$ python -q
>>> import numpy as np
>>> np.set_printoptions(precision=3, suppress=True, linewidth=120, sign=" ")
>>> J = np.load("sample11.npy")
>>> J
array([[ 1,  0,  0,  0],
       [-3,  1,  0,  0],
       [ 3, -2,  1,  0],
       [ 1, -2, -3,  1]])
>>> # triangular, det is the product of the diagonal
>>> round(np.abs(np.linalg.eigvals(J)).max(), 3)
np.float64(1.0)
>>> (J - J.T) / 2
array([[ 0. ,  1.5, -1.5, -0.5],
       [-1.5,  0. ,  1. ,  1. ],
       [ 1.5, -1. ,  0. ,  1.5],
       [ 0.5, -1. , -1.5,  0. ]])
>>> np.allclose(J @ J.T, J.T @ J)
False
>>> np.sort(np.abs(np.linalg.eigvals(J)))
array([ 1.,  1.,  1.,  1.])
>>> J @ J
array([[ 1,  0,  0,  0],
       [-6,  1,  0,  0],
       [12, -4,  1,  0],
       [-1,  2, -6,  1]])
>>> [int(np.linalg.matrix_rank(np.linalg.matrix_power(J, p))) for p in range(1, 5)]
[4, 4, 4, 4]
>>> other = np.array([[2, 1], [1, 2], [-1, 2], [-1, 1]])
>>> np.einsum("ik,kj->ij", J, other)
array([[ 2,  1],
       [-5, -1],
       [ 3,  1],
       [ 2, -8]])
>>> np.vstack([J, other.T]).shape
(6, 4)
>>> other.T @ J.T
array([[ 2, -5,  3,  2],
       [ 1, -1,  1, -8]])
>>> np.einsum("ij,ij->i", J, J)
array([  1,  10,  14,  15])
>>> np.einsum("ij->j", J)
array([ 2, -3, -2,  1])
>>> arr = np.loadtxt("layer12.csv", delimiter=",")
>>> arr
array([[ 0.8,  1.6,  0. ],
       [-0.3,  1.1,  1.6],
       [ 0.7, -0.5,  0. ],
       [-0.3,  0.2, -0.2],
       [-0.2, -1.5, -0.7],
       [ 0.8,  0.3,  0.4],
       [-0.9, -0.1, -0.4],
       [ 0.7, -0.3, -1. ],
       [ 1.7,  0.6,  0.2],
       [ 1. ,  1. ,  0.3],
       [ 0. , -0.8,  0.3],
       [-0.6,  1.7, -1.6],
       [ 0.1,  0.3, -0.1],
       [ 0.1,  2.5, -0.5],
       [-1.2,  0.5, -0.2],
       [ 0.3, -0.1,  1.8],
       [ 1.1, -1.4, -0.8],
       [-0.9, -2.1,  1.3],
       [ 1. , -0.4, -0.1],
       [-0.5, -0.1, -1.3],
       [-1.2, -0.8,  1. ],
       [-0.2, -0.1,  1.4],
       [-1.5,  0.4,  1.5],
       [ 0.6, -0.5,  0.5],
       [ 0.4,  1.2, -2.3],
       [ 0.9, -0.2,  1.5],
       [ 1.1,  1. ,  0.5],
       [ 0.1, -0.2,  0.6],
       [-2. , -6.5, -1.5],
       [-1.2,  1.2, -0.1]])
>>> w1 = np.array([[-5, -1], [-1, 2], [-1, 3]])
>>> beta = np.array([0, 1])
>>> hid = np.maximum(arr @ w1 + beta, 0)
>>> (hid > 0).astype(int)
array([[ 0,  1],
       [ 0,  1],
       [ 0,  0],
       [ 1,  1],
       [ 1,  0],
       [ 0,  1],
       [ 1,  1],
       [ 0,  0],
       [ 0,  1],
       [ 0,  1],
       [ 1,  1],
       [ 1,  1],
       [ 0,  1],
       [ 0,  1],
       [ 1,  1],
       [ 0,  1],
       [ 0,  0],
       [ 1,  1],
       [ 0,  0],
       [ 1,  0],
       [ 1,  1],
       [ 0,  1],
       [ 1,  1],
       [ 0,  1],
       [ 0,  0],
       [ 0,  1],
       [ 0,  1],
       [ 0,  1],
       [ 1,  0],
       [ 1,  1]])
>>> Z = np.array([[9, 9, 2], [6, 2, 9]])
>>> (hid @ Z).round(6).argmax(axis=1)
array([ 2,  2,  0,  0,  0,  2,  0,  0,  2,  2,  0,  0,  2,  2,  0,  2,  0,  0,  0,  0,  0,  2,  0,  2,  0,  2,  2,  2,
        0,  0])
>>> proj = arr @ np.linalg.solve(arr.T @ arr, arr.T)
>>> np.round(np.trace(proj), 3)
np.float64(3.0)
>>> np.round(np.linalg.eigvalsh(proj), 3) + 0
array([ 0.,  0.,  0.,  0.,  0.,  0.,  0.,  0.,  0.,  0.,  0.,  0.,  0.,  0.,  0.,  0.,  0.,  0.,  0.,  0.,  0.,  0.,
        0.,  0.,  0.,  0.,  0.,  1.,  1.,  1.])
>>> np.allclose(proj @ proj, proj)
True
>>> D = np.linalg.norm(arr[:, None] - arr[None], axis=-1)
>>> np.unravel_index(D.round(6).argmax(), D.shape)
(np.int64(13), np.int64(28))
>>> D.shape
(30, 30)
>>> vec = np.array([0, 3, 5])
>>> rhs = arr @ vec
>>> np.round(np.linalg.solve(arr.T @ arr, arr.T @ rhs), 3) + 0
array([ 0.,  3.,  5.])
>>> rng = np.random.default_rng(580859)
>>> rhs = rhs + 0.3 * rng.normal(size=30)
>>> rhs
array([  4.543,  11.268,  -1.446,  -0.467,  -8.406,   3.134,  -2.166,  -6.515,   3.232,   4.718,  -1.027,  -3.376,
         0.557,   4.687,   0.586,   8.961,  -8.762,   0.452,  -1.833,  -7.216,   2.614,   6.57 ,   8.766,   0.782,
        -8.016,   7.082,   6.088,   2.576, -27.121,   3.408])
>>> beta, *_ = np.linalg.lstsq(arr, rhs)
>>> np.round(arr.T @ (rhs - arr @ beta), 3) + 0
array([ 0.,  0.,  0.])
>>> [round(float(np.linalg.norm(np.linalg.solve(arr.T @ arr + lam * np.eye(3), arr.T @ rhs))), 2) for lam in (0, 1, 10, 100)]
[5.96, 5.81, 4.74, 1.85]
>>> Q, r_ = np.linalg.qr(arr)
>>> np.abs(np.diag(r_))
array([ 4.907,  7.932,  5.513])
>>> K = rng.normal(size=(15, 4)) + 5 * np.array([1, 2, 0, 0])
>>> K
array([[ 7.142,  9.352,  0.62 ,  0.138],
       [ 5.615,  9.672, -0.716,  0.236],
       [ 4.888,  8.148,  1.672, -0.842],
       [ 5.723, 10.873,  0.159, -1.947],
       [ 4.844,  8.965,  0.162,  0.298],
       [ 7.287, 10.514,  0.502, -0.846],
       [ 3.746, 11.126, -1.194, -1.237],
       [ 2.836, 10.413, -0.624,  0.418],
       [ 5.386, 10.028, -1.061,  0.517],
       [ 3.776, 10.217, -0.274, -0.589],
       [ 5.547, 10.58 ,  0.979, -0.255],
       [ 7.138,  9.106,  0.543, -0.246],
       [ 6.3  ,  8.968,  0.157, -1.477],
       [ 4.572, 10.392, -0.05 ,  1.008],
       [ 5.291,  9.78 ,  0.253,  0.986]])
>>> other = np.c_[K[:, :2] @ np.array([[8, 1], [-4, 1]]), np.array([2, 3, 5, -5, -6, 5, -4, 2, 4, 1, -2, -8, -5, -5, 6])]
>>> other
array([[ 19.725,  16.494,   2.   ],
       [  6.233,  15.286,   3.   ],
       [  6.513,  13.037,   5.   ],
       [  2.292,  16.597,  -5.   ],
       [  2.895,  13.81 ,  -6.   ],
       [ 16.241,  17.801,   5.   ],
       [-14.532,  14.872,  -4.   ],
       [-18.962,  13.249,   2.   ],
       [  2.977,  15.414,   4.   ],
       [-10.663,  13.993,   1.   ],
       [  2.056,  16.127,  -2.   ],
       [ 20.682,  16.244,  -8.   ],
       [ 14.529,  15.268,  -5.   ],
       [ -4.993,  14.964,  -5.   ],
       [  3.207,  15.071,   6.   ]])
>>> np.linalg.matrix_rank(other)
np.int64(3)
>>> np.linalg.matrix_rank(np.c_[K, other])
np.int64(5)
>>> vec = np.array([1, 2, 0, 2])
>>> rhs = J @ vec
>>> beta, lr = np.zeros(4), 1 / np.linalg.norm(J, 2) ** 2
>>> for i in range(50):
...     beta -= lr * J.T @ (J @ beta - rhs)
...     if i % 10 == 0: print(i, round(np.linalg.norm(J @ beta - rhs), 3))
... 
0 1.798
10 1.245
20 0.891
30 0.641
40 0.466
>>> np.round(np.linalg.cond(J), 3)
np.float64(89.503)
>>> vec = np.array([0, -2, 0, -4])
>>> rhs = K @ vec
>>> np.round(np.linalg.solve(K.T @ K, K.T @ rhs), 3) + 0
array([ 0., -2.,  0., -4.])
>>> rhs = rhs + 0.05 * rng.normal(size=15)
>>> rhs
array([-19.216, -20.258, -12.872, -13.942, -19.12 , -17.585, -17.384, -22.509, -22.074, -18.088, -20.108, -17.235,
       -11.985, -24.818, -23.539])
>>> beta, *_ = np.linalg.lstsq(K, rhs)
>>> np.round(K.T @ (rhs - K @ beta), 3) + 0
array([ 0.,  0.,  0.,  0.])
>>> beta.round()
array([ 0., -2.,  0., -4.])
>>> [round(float(np.linalg.norm(np.linalg.solve(K.T @ K + lam * np.eye(4), K.T @ rhs))), 2) for lam in (0, 1, 10, 100)]
[4.48, 4.16, 2.79, 1.65]
>>> cen = (K - K.mean(axis=0)) / K.std(axis=0)
>>> cen.std(axis=0)
array([ 1.,  1.,  1.,  1.])
>>> np.argwhere(np.abs(cen) > 2)
array([[ 2,  1],
       [ 2,  2]])
>>> beta = np.linalg.lstsq(np.delete(cen, 2, axis=1), cen[:, 2])[0]
>>> np.abs(beta).argmax()
np.int64(1)
>>> vec = np.array([-2, -3, 3, 1])
>>> h1 = np.maximum(K @ vec, 0)
>>> h1
array([ 0.,  0.,  0.,  0.,  0.,  0.,  0.,  0.,  0.,  0.,  0.,  0.,  0.,  0.,  0.])
>>> np.flatnonzero(h1 > 1e-9)
array([], dtype=int64)
>>> W0 = np.load("m.npy")
>>> W0
array([[-0.3,  1.7,  0.5],
       [-0.7,  1.5,  0.1],
       [ 0.8,  1.3,  0.6],
       [ 0.5, -0.7, -0.5],
       [ 0.3, -1.4, -0.6],
       [-0.2, -0.7, -0.2],
       [ 1.9, -1.3, -0.6],
       [ 0.5,  0.4,  1.6],
       [-0.5, -0.8,  0.1],
       [-0.9, -0.6,  1.7],
       [-0.8, -1.1, -0.2],
       [ 1.1, -1. , -1.5],
       [-6.3, -4.5, -3.9],
       [-0.9, -0.5, -0.2],
       [ 0.6, -1.1, -0.8],
       [-1.4, -1. ,  0. ],
       [-0.2, -0.1,  0.9],
       [ 0.3, -1. ,  0.1],
       [ 1.3,  0.2,  1.9],
       [-0.9, -0.5,  1.1],
       [ 0.2,  0.6, -0.1],
       [-0.5, -0.5,  1.1],
       [ 0.8,  1.2,  0.5],
       [-1.1, -0.2,  0.3],
       [-0.7,  0.4,  0.2],
       [ 0.3, -0.9, -2.7],
       [ 0.8,  0. ,  0.3],
       [-0.2,  0. ,  0.6],
       [-0.4, -1. ,  0.1],
       [-0.7,  0.8, -1.6]])
>>> idx = arr[:, 0] > np.median(arr[:, 0])
>>> f = arr[idx].mean(axis=0) - arr[~idx].mean(axis=0)
>>> ((arr - arr.mean(axis=0)) @ f > 0).astype(int)
array([ 1,  1,  1,  0,  0,  1,  0,  1,  1,  1,  0,  0,  1,  1,  0,  1,  1,  0,  1,  0,  0,  0,  0,  1,  1,  1,  1,  1,
        0,  0])
>>> np.round((((arr - arr.mean(axis=0)) @ f > 0) == idx).mean(), 3)
np.float64(0.867)
>>> idx.astype(int)
array([ 1,  0,  1,  0,  0,  1,  0,  1,  1,  1,  0,  0,  0,  0,  0,  1,  1,  0,  1,  0,  0,  0,  0,  1,  1,  1,  1,  0,
        0,  0])
>>> f
array([ 1.483,  0.43 ,  0.012])
>>> np.argsort(-np.abs(f).round(6), kind="stable")
array([ 0,  1,  2])
>>> cen = (W0 - W0.mean(axis=0)) / W0.std(axis=0)
>>> cen.std(axis=0)
array([ 1.,  1.,  1.])
>>> beta = np.linalg.lstsq(np.delete(cen, 2, axis=1), cen[:, 2])[0]
>>> beta
array([ 0.177,  0.486])
>>> f, g = W0[21], W0[5]
>>> round(float(f @ g), 3)
0.23
>>> round(float(f @ f), 3)
1.71
>>> pr = (f @ g) / (f @ f) * f
>>> np.outer(f, g)
array([[ 0.1 ,  0.35,  0.1 ],
       [ 0.1 ,  0.35,  0.1 ],
       [-0.22, -0.77, -0.22]])
>>> round(np.linalg.norm(f + g) ** 2 + np.linalg.norm(f - g) ** 2, 3)
np.float64(4.56)
>>> round(float((g - pr) @ f), 3)
-0.0
>>> idx = rng.permutation(3)
>>> other = W0[:, idx] * rng.choice([-1, 1], 3)
>>> other
array([[-0.5,  0.3,  1.7],
       [-0.1,  0.7,  1.5],
       [-0.6, -0.8,  1.3],
       [ 0.5, -0.5, -0.7],
       [ 0.6, -0.3, -1.4],
       [ 0.2,  0.2, -0.7],
       [ 0.6, -1.9, -1.3],
       [-1.6, -0.5,  0.4],
       [-0.1,  0.5, -0.8],
       [-1.7,  0.9, -0.6],
       [ 0.2,  0.8, -1.1],
       [ 1.5, -1.1, -1. ],
       [ 3.9,  6.3, -4.5],
       [ 0.2,  0.9, -0.5],
       [ 0.8, -0.6, -1.1],
       [-0. ,  1.4, -1. ],
       [-0.9,  0.2, -0.1],
       [-0.1, -0.3, -1. ],
       [-1.9, -1.3,  0.2],
       [-1.1,  0.9, -0.5],
       [ 0.1, -0.2,  0.6],
       [-1.1,  0.5, -0.5],
       [-0.5, -0.8,  1.2],
       [-0.3,  1.1, -0.2],
       [-0.2,  0.7,  0.4],
       [ 2.7, -0.3, -0.9],
       [-0.3, -0.8,  0. ],
       [-0.6,  0.2,  0. ],
       [-0.1,  0.4, -1. ],
       [ 1.6,  0.7,  0.8]])
>>> left, _, VT = np.linalg.svd(W0.T @ other)
>>> np.round(np.linalg.lstsq(W0, other)[0], 3) + 0
array([[ 0., -1.,  0.],
       [ 0.,  0.,  1.],
       [-1.,  0.,  0.]])
>>> idx
array([ 2,  0,  1])
